$ python -q
>>> import numpy as np
>>> np.set_printoptions(precision=2, suppress=True, linewidth=100, floatmode="fixed")
>>> def rnd(a):
...     return np.round(a, 2) + 0
... 
>>> W0 = np.load("w.npy")
>>> rnd(W0)
array([[ 0.55, -0.06,  0.12, -0.19,  0.06,  0.08, -0.23,  0.32, -0.02,  0.17],
       [-0.06,  0.21, -0.02, -0.18, -0.05, -0.12, -0.18, -0.20,  0.19, -0.04],
       [ 0.12, -0.02,  0.16,  0.02, -0.14,  0.13, -0.16, -0.08, -0.18,  0.13],
       [-0.19, -0.18,  0.02,  0.29, -0.04,  0.14,  0.24, -0.01, -0.24,  0.00],
       [ 0.06, -0.05, -0.14, -0.04,  0.20, -0.10,  0.16,  0.26,  0.15, -0.09],
       [ 0.08, -0.12,  0.13,  0.14, -0.10,  0.17, -0.01,  0.01, -0.25,  0.12],
       [-0.23, -0.18, -0.16,  0.24,  0.16, -0.01,  0.42,  0.18, -0.03, -0.14],
       [ 0.32, -0.20, -0.08, -0.01,  0.26,  0.01,  0.18,  0.51,  0.03,  0.00],
       [-0.02,  0.19, -0.18, -0.24,  0.15, -0.25, -0.03,  0.03,  0.38, -0.15],
       [ 0.17, -0.04,  0.13,  0.00, -0.09,  0.12, -0.14,  0.00, -0.15,  0.12]])
>>> Uu, sig, vt = np.linalg.svd(W0)
>>> rnd(sig)
array([1.00, 1.00, 1.00, 0.00, 0.00, 0.00, 0.00, 0.00, 0.00, 0.00])
>>> out = Uu[:, :3] @ np.diag(sig[:3]) @ vt[:3]
>>> rnd(np.abs(W0 - out).max())
np.float64(0.0)
>>> rnd(np.linalg.norm(W0 - out) / np.linalg.norm(W0))
np.float64(0.0)
>>> np.linalg.matrix_rank(out)
np.int64(3)
>>> rnd(np.linalg.norm(W0 - out, 2)), rnd(sig[3])
(np.float64(0.0), np.float64(0.0))
>>> Uu, sig, vt = np.linalg.svd(W0)
>>> evecs = vt[:(sig > 1e-8).sum()]
>>> rng = np.random.default_rng(430547)
>>> vec = W0[4] + 4 * W0[3] + rng.integers(2) * np.eye(10)[6]
>>> rnd(vec)
array([-0.69, -0.76, -0.04,  1.10,  0.04,  0.45,  2.10,  0.20, -0.83, -0.08])
>>> np.allclose(evecs.T @ evecs @ vec, vec)
False
>>> th = np.radians(36)
>>> r_ = np.eye(10)
>>> r_[0, 0] = r_[6, 6] = np.cos(th)
>>> r_[0, 6], r_[6, 0] = -np.sin(th), np.sin(th)
>>> rnd(r_)
array([[ 0.81,  0.00,  0.00,  0.00,  0.00,  0.00, -0.59,  0.00,  0.00,  0.00],
       [ 0.00,  1.00,  0.00,  0.00,  0.00,  0.00,  0.00,  0.00,  0.00,  0.00],
       [ 0.00,  0.00,  1.00,  0.00,  0.00,  0.00,  0.00,  0.00,  0.00,  0.00],
       [ 0.00,  0.00,  0.00,  1.00,  0.00,  0.00,  0.00,  0.00,  0.00,  0.00],
       [ 0.00,  0.00,  0.00,  0.00,  1.00,  0.00,  0.00,  0.00,  0.00,  0.00],
       [ 0.00,  0.00,  0.00,  0.00,  0.00,  1.00,  0.00,  0.00,  0.00,  0.00],
       [ 0.59,  0.00,  0.00,  0.00,  0.00,  0.00,  0.81,  0.00,  0.00,  0.00],
       [ 0.00,  0.00,  0.00,  0.00,  0.00,  0.00,  0.00,  1.00,  0.00,  0.00],
       [ 0.00,  0.00,  0.00,  0.00,  0.00,  0.00,  0.00,  0.00,  1.00,  0.00],
       [ 0.00,  0.00,  0.00,  0.00,  0.00,  0.00,  0.00,  0.00,  0.00,  1.00]])
>>> out = W0 @ r_.T
>>> np.allclose(W0 @ W0.T, out @ out.T)
True
>>> vec = np.array([5, -2, -2, -3, 0, 0, 5, -2, 1, -5])
>>> rnd(W0 @ vec)
array([ 0.55, -0.28, -1.24, -0.55,  1.70, -0.96,  1.23,  2.12,  1.49, -0.81])
>>> data = np.loadtxt("data.csv", delimiter=",")
>>> data
array([[ -2.00,   3.00,  -2.00],
       [ -4.00,   1.00,  -3.00],
       [ -5.00,   2.00,  -1.00],
       [ -5.00,   5.00,  -4.00],
       [ -4.00,   6.00,  -7.00],
       [ -1.00,   5.00, -10.00],
       [  0.00,   2.00,  -7.00],
       [  0.00,   3.00,  -5.00],
       [  0.00,   6.00,  -6.00],
       [  1.00,   6.00,  -3.00],
       [  0.00,   9.00,  -4.00],
       [ -2.00,   8.00,  -6.00],
       [  0.00,  10.00,  -8.00],
       [  2.00,   9.00,  -9.00],
       [  2.00,   6.00,  -9.00],
       [  1.00,   5.00,  -7.00],
       [  2.00,   7.00, -10.00],
       [ -1.00,   6.00,  -7.00],
       [ -2.00,   5.00,  -6.00],
       [ -4.00,   2.00,  -3.00],
       [ -1.00,   4.00,  -3.00],
       [ -2.00,   3.00,  -5.00],
       [ -4.00,   2.00,  -8.00],
       [ -5.00,   4.00,  -7.00],
       [ -2.00,   4.00,  -5.00],
       [ -5.00,   2.00,  -7.00]])
>>> Ac = (data - data.mean(axis=0)) / data.std(axis=0)
>>> rnd(Ac.std(axis=0))
array([1.00, 1.00, 1.00])
>>> np.argwhere(np.abs(Ac) > 2)
array([[ 2,  2],
       [12,  1]])
>>> c = np.linalg.lstsq(np.delete(Ac, 0, axis=1), Ac[:, 0])[0]
>>> rnd(c)
array([ 0.49, -0.21])
>>> rnd(1 - np.var(Ac[:, 0] - np.delete(Ac, 0, axis=1) @ c))
np.float64(0.37)
>>> lab = data[:, 1] > np.median(data[:, 1])
>>> f = data[lab].mean(axis=0) - data[~lab].mean(axis=0)
>>> lab.astype(int)
array([0, 0, 0, 0, 1, 0, 0, 0, 1, 1, 1, 1, 1, 1, 1, 0, 1, 1, 0, 0, 0, 0, 0, 0, 0, 0])
>>> rnd(f)
array([ 2.56,  4.05, -1.71])
>>> rnd(data.mean(axis=0))
array([-1.58,  4.81, -5.85])
>>> data[26]
Traceback (most recent call last):
  File "<python-input-40>", line 1, in <module>
    data[26]
    ~~~~^^^^
IndexError: index 26 is out of bounds for axis 0 with size 26
>>> np.linalg.matrix_rank(data)
np.int64(3)
>>> np.count_nonzero(data)
np.int64(73)
>>> data.sum(axis=1)
array([ -1.00,  -6.00,  -4.00,  -4.00,  -5.00,  -6.00,  -5.00,  -2.00,   0.00,   4.00,   5.00,
         0.00,   2.00,   2.00,  -1.00,  -1.00,  -1.00,  -2.00,  -3.00,  -5.00,   0.00,  -4.00,
       -10.00,  -8.00,  -3.00, -10.00])
>>> data - data[0]
array([[ 0.00,  0.00,  0.00],
       [-2.00, -2.00, -1.00],
       [-3.00, -1.00,  1.00],
       [-3.00,  2.00, -2.00],
       [-2.00,  3.00, -5.00],
       [ 1.00,  2.00, -8.00],
       [ 2.00, -1.00, -5.00],
       [ 2.00,  0.00, -3.00],
       [ 2.00,  3.00, -4.00],
       [ 3.00,  3.00, -1.00],
       [ 2.00,  6.00, -2.00],
       [ 0.00,  5.00, -4.00],
       [ 2.00,  7.00, -6.00],
       [ 4.00,  6.00, -7.00],
       [ 4.00,  3.00, -7.00],
       [ 3.00,  2.00, -5.00],
       [ 4.00,  4.00, -8.00],
       [ 1.00,  3.00, -5.00],
       [ 0.00,  2.00, -4.00],
       [-2.00, -1.00, -1.00],
       [ 1.00,  1.00, -1.00],
       [ 0.00,  0.00, -3.00],
       [-2.00, -1.00, -6.00],
       [-3.00,  1.00, -5.00],
       [ 0.00,  1.00, -3.00],
       [-3.00, -1.00, -5.00]])
>>> np.abs(data).max()
np.float64(10.0)
>>> np.zeros(26, 3)
Traceback (most recent call last):
  File "<python-input-46>", line 1, in <module>
    np.zeros(26, 3)
    ~~~~~~~~^^^^^^^
TypeError: Cannot interpret '3' as a data type
>>> np.diff(data, axis=0)
array([[-2.00, -2.00, -1.00],
       [-1.00,  1.00,  2.00],
       [ 0.00,  3.00, -3.00],
       [ 1.00,  1.00, -3.00],
       [ 3.00, -1.00, -3.00],
       [ 1.00, -3.00,  3.00],
       [ 0.00,  1.00,  2.00],
       [ 0.00,  3.00, -1.00],
       [ 1.00,  0.00,  3.00],
       [-1.00,  3.00, -1.00],
       [-2.00, -1.00, -2.00],
       [ 2.00,  2.00, -2.00],
       [ 2.00, -1.00, -1.00],
       [ 0.00, -3.00,  0.00],
       [-1.00, -1.00,  2.00],
       [ 1.00,  2.00, -3.00],
       [-3.00, -1.00,  3.00],
       [-1.00, -1.00,  1.00],
       [-2.00, -3.00,  3.00],
       [ 3.00,  2.00,  0.00],
       [-1.00, -1.00, -2.00],
       [-2.00, -1.00, -3.00],
       [-1.00,  2.00,  1.00],
       [ 3.00,  0.00,  2.00],
       [-3.00, -2.00, -2.00]])
>>> out = data / np.linalg.norm(data, axis=1, keepdims=True)
>>> cov = out @ out.T
>>> rnd(np.degrees(np.arccos(np.clip(cov[22, 19], -1, 1))))
np.float64(26.94)
>>> (cov - 2 * np.eye(26)).round(6).argmax(axis=1)
array([ 3, 19, 19,  0, 24,  7,  5,  5, 12, 10,  9, 20,  8,  8, 16, 16, 14,  8, 24,  1, 11, 24, 25,
       25, 18, 22])
>>> np.unique(W0.round(6), axis=0).shape
(10, 10)
>>> rnd(W0 @ np.linalg.pinv(W0) @ W0)
array([[ 0.55, -0.06,  0.12, -0.19,  0.06,  0.08, -0.23,  0.32, -0.02,  0.17],
       [-0.06,  0.21, -0.02, -0.18, -0.05, -0.12, -0.18, -0.20,  0.19, -0.04],
       [ 0.12, -0.02,  0.16,  0.02, -0.14,  0.13, -0.16, -0.08, -0.18,  0.13],
       [-0.19, -0.18,  0.02,  0.29, -0.04,  0.14,  0.24, -0.01, -0.24,  0.00],
       [ 0.06, -0.05, -0.14, -0.04,  0.20, -0.10,  0.16,  0.26,  0.15, -0.09],
       [ 0.08, -0.12,  0.13,  0.14, -0.10,  0.17, -0.01,  0.01, -0.25,  0.12],
       [-0.23, -0.18, -0.16,  0.24,  0.16, -0.01,  0.42,  0.18, -0.03, -0.14],
       [ 0.32, -0.20, -0.08, -0.01,  0.26,  0.01,  0.18,  0.51,  0.03,  0.00],
       [-0.02,  0.19, -0.18, -0.24,  0.15, -0.25, -0.03,  0.03,  0.38, -0.15],
       [ 0.17, -0.04,  0.13,  0.00, -0.09,  0.12, -0.14,  0.00, -0.15,  0.12]])
>>> m1 = np.load("a.npy")
>>> rnd(m1)
array([[ 0.72, -0.28, -0.09,  0.09,  0.09, -0.28,  0.28, -0.47],
       [-0.28,  0.72, -0.09,  0.09,  0.09, -0.28,  0.28, -0.47],
       [-0.09, -0.09,  0.97,  0.03,  0.03, -0.09,  0.09, -0.16],
       [ 0.09,  0.09,  0.03,  0.97, -0.03,  0.09, -0.09,  0.16],
       [ 0.09,  0.09,  0.03, -0.03,  0.97,  0.09, -0.09,  0.16],
       [-0.28, -0.28, -0.09,  0.09,  0.09,  0.72,  0.28, -0.47],
       [ 0.28,  0.28,  0.09, -0.09, -0.09,  0.28,  0.72,  0.47],
       [-0.47, -0.47, -0.16,  0.16,  0.16, -0.47,  0.47,  0.22]])
>>> th = np.radians(30)
>>> r_ = np.eye(8)
>>> r_[3, 3] = r_[5, 5] = np.cos(th)
>>> r_[3, 5], r_[5, 3] = -np.sin(th), np.sin(th)
>>> rnd(r_)
array([[ 1.00,  0.00,  0.00,  0.00,  0.00,  0.00,  0.00,  0.00],
       [ 0.00,  1.00,  0.00,  0.00,  0.00,  0.00,  0.00,  0.00],
       [ 0.00,  0.00,  1.00,  0.00,  0.00,  0.00,  0.00,  0.00],
       [ 0.00,  0.00,  0.00,  0.87,  0.00, -0.50,  0.00,  0.00],
       [ 0.00,  0.00,  0.00,  0.00,  1.00,  0.00,  0.00,  0.00],
       [ 0.00,  0.00,  0.00,  0.50,  0.00,  0.87,  0.00,  0.00],
       [ 0.00,  0.00,  0.00,  0.00,  0.00,  0.00,  1.00,  0.00],
       [ 0.00,  0.00,  0.00,  0.00,  0.00,  0.00,  0.00,  1.00]])
>>> out = m1 @ r_.T
>>> rnd(np.linalg.det(r_)), rnd(np.trace(r_))
(np.float64(1.0), np.float64(7.73))
>>> rnd(np.linalg.svd(m1, compute_uv=False)), rnd(np.linalg.svd(out, compute_uv=False))
(array([1.00, 1.00, 1.00, 1.00, 1.00, 1.00, 1.00, 1.00]), array([1.00, 1.00, 1.00, 1.00, 1.00, 1.00, 1.00, 1.00]))
>>> np.allclose(np.linalg.norm(m1, axis=1), np.linalg.norm(out, axis=1))
True
>>> vals, evecs = np.linalg.eigh(m1)
>>> (vals > 1e-8).sum(), (vals < -1e-8).sum()
(np.int64(7), np.int64(1))
>>> rnd(evecs.T @ evecs)
array([[1.00, 0.00, 0.00, 0.00, 0.00, 0.00, 0.00, 0.00],
       [0.00, 1.00, 0.00, 0.00, 0.00, 0.00, 0.00, 0.00],
       [0.00, 0.00, 1.00, 0.00, 0.00, 0.00, 0.00, 0.00],
       [0.00, 0.00, 0.00, 1.00, 0.00, 0.00, 0.00, 0.00],
       [0.00, 0.00, 0.00, 0.00, 1.00, 0.00, 0.00, 0.00],
       [0.00, 0.00, 0.00, 0.00, 0.00, 1.00, 0.00, 0.00],
       [0.00, 0.00, 0.00, 0.00, 0.00, 0.00, 1.00, 0.00],
       [0.00, 0.00, 0.00, 0.00, 0.00, 0.00, 0.00, 1.00]])
>>> rnd(np.linalg.eigvalsh(m1 @ m1))
array([1.00, 1.00, 1.00, 1.00, 1.00, 1.00, 1.00, 1.00])
>>> rnd(vals.sum()), np.trace(m1)
(np.float64(6.0), np.float64(6.0))
>>> rnd(evecs @ np.diag(vals) @ evecs.T)
array([[ 0.72, -0.28, -0.09,  0.09,  0.09, -0.28,  0.28, -0.47],
       [-0.28,  0.72, -0.09,  0.09,  0.09, -0.28,  0.28, -0.47],
       [-0.09, -0.09,  0.97,  0.03,  0.03, -0.09,  0.09, -0.16],
       [ 0.09,  0.09,  0.03,  0.97, -0.03,  0.09, -0.09,  0.16],
       [ 0.09,  0.09,  0.03, -0.03,  0.97,  0.09, -0.09,  0.16],
       [-0.28, -0.28, -0.09,  0.09,  0.09,  0.72,  0.28, -0.47],
       [ 0.28,  0.28,  0.09, -0.09, -0.09,  0.28,  0.72,  0.47],
       [-0.47, -0.47, -0.16,  0.16,  0.16, -0.47,  0.47,  0.22]])
>>> rnd(evecs.T @ m1 @ evecs)
array([[-1.00,  0.00,  0.00,  0.00,  0.00,  0.00,  0.00,  0.00],
       [ 0.00,  1.00,  0.00,  0.00,  0.00,  0.00,  0.00,  0.00],
       [ 0.00,  0.00,  1.00,  0.00,  0.00,  0.00,  0.00,  0.00],
       [ 0.00,  0.00,  0.00,  1.00,  0.00,  0.00,  0.00,  0.00],
       [ 0.00,  0.00,  0.00,  0.00,  1.00,  0.00,  0.00,  0.00],
       [ 0.00,  0.00,  0.00,  0.00,  0.00,  1.00,  0.00,  0.00],
       [ 0.00,  0.00,  0.00,  0.00,  0.00,  0.00,  1.00,  0.00],
       [ 0.00,  0.00,  0.00,  0.00,  0.00,  0.00,  0.00,  1.00]])
>>> out = np.array([[-2, 2, 4],
...     [-3, -3, -1],
...     [2, 5, -4],
...     [1, 0, 0],
...     [-2, -2, -2],
...     [1, 5, 1],
...     [3, 3, -3],
...     [-5, -1, 0]])
>>> rnd(np.einsum("ij->j", m1))
array([ 0.06,  0.06,  0.69,  1.31,  1.31,  0.06,  1.94, -0.56])
>>> np.vstack([m1, out.T]).shape
(11, 8)
>>> np.linalg.matrix_rank(np.vstack([m1, out.T]))
np.int64(8)
>>> np.einsum("ij,ij->i", m1, m1)
array([1.00, 1.00, 1.00, 1.00, 1.00, 1.00, 1.00, 1.00])
>>> m1 @ m1
array([[1.00, 0.00, 0.00, 0.00, 0.00, 0.00, 0.00, 0.00],
       [0.00, 1.00, 0.00, 0.00, 0.00, 0.00, 0.00, 0.00],
       [0.00, 0.00, 1.00, 0.00, 0.00, 0.00, 0.00, 0.00],
       [0.00, 0.00, 0.00, 1.00, 0.00, 0.00, 0.00, 0.00],
       [0.00, 0.00, 0.00, 0.00, 1.00, 0.00, 0.00, 0.00],
       [0.00, 0.00, 0.00, 0.00, 0.00, 1.00, 0.00, 0.00],
       [0.00, 0.00, 0.00, 0.00, 0.00, 0.00, 1.00, 0.00],
       [0.00, 0.00, 0.00, 0.00, 0.00, 0.00, 0.00, 1.00]])
>>> rnd(np.linalg.matrix_power(m1, 3))
array([[ 0.72, -0.28, -0.09,  0.09,  0.09, -0.28,  0.28, -0.47],
       [-0.28,  0.72, -0.09,  0.09,  0.09, -0.28,  0.28, -0.47],
       [-0.09, -0.09,  0.97,  0.03,  0.03, -0.09,  0.09, -0.16],
       [ 0.09,  0.09,  0.03,  0.97, -0.03,  0.09, -0.09,  0.16],
       [ 0.09,  0.09,  0.03, -0.03,  0.97,  0.09, -0.09,  0.16],
       [-0.28, -0.28, -0.09,  0.09,  0.09,  0.72,  0.28, -0.47],
       [ 0.28,  0.28,  0.09, -0.09, -0.09,  0.28,  0.72,  0.47],
       [-0.47, -0.47, -0.16,  0.16,  0.16, -0.47,  0.47,  0.22]])
>>> np.allclose(m1 @ m1.T, m1.T @ m1)
True
>>> np.linalg.determinant(m1)
Traceback (most recent call last):
  File "<python-input-80>", line 1, in <module>
    np.linalg.determinant(m1)
    ^^^^^^^^^^^^^^^^^^^^^
AttributeError: module 'numpy.linalg' has no attribute 'determinant'
>>> np.allclose(m1, m1.T)
True
>>> rnd((m1 + m1.T) / 2)
array([[ 0.72, -0.28, -0.09,  0.09,  0.09, -0.28,  0.28, -0.47],
       [-0.28,  0.72, -0.09,  0.09,  0.09, -0.28,  0.28, -0.47],
       [-0.09, -0.09,  0.97,  0.03,  0.03, -0.09,  0.09, -0.16],
       [ 0.09,  0.09,  0.03,  0.97, -0.03,  0.09, -0.09,  0.16],
       [ 0.09,  0.09,  0.03, -0.03,  0.97,  0.09, -0.09,  0.16],
       [-0.28, -0.28, -0.09,  0.09,  0.09,  0.72,  0.28, -0.47],
       [ 0.28,  0.28,  0.09, -0.09, -0.09,  0.28,  0.72,  0.47],
       [-0.47, -0.47, -0.16,  0.16,  0.16, -0.47,  0.47,  0.22]])
>>> np.trace(m1)
np.float64(6.0)
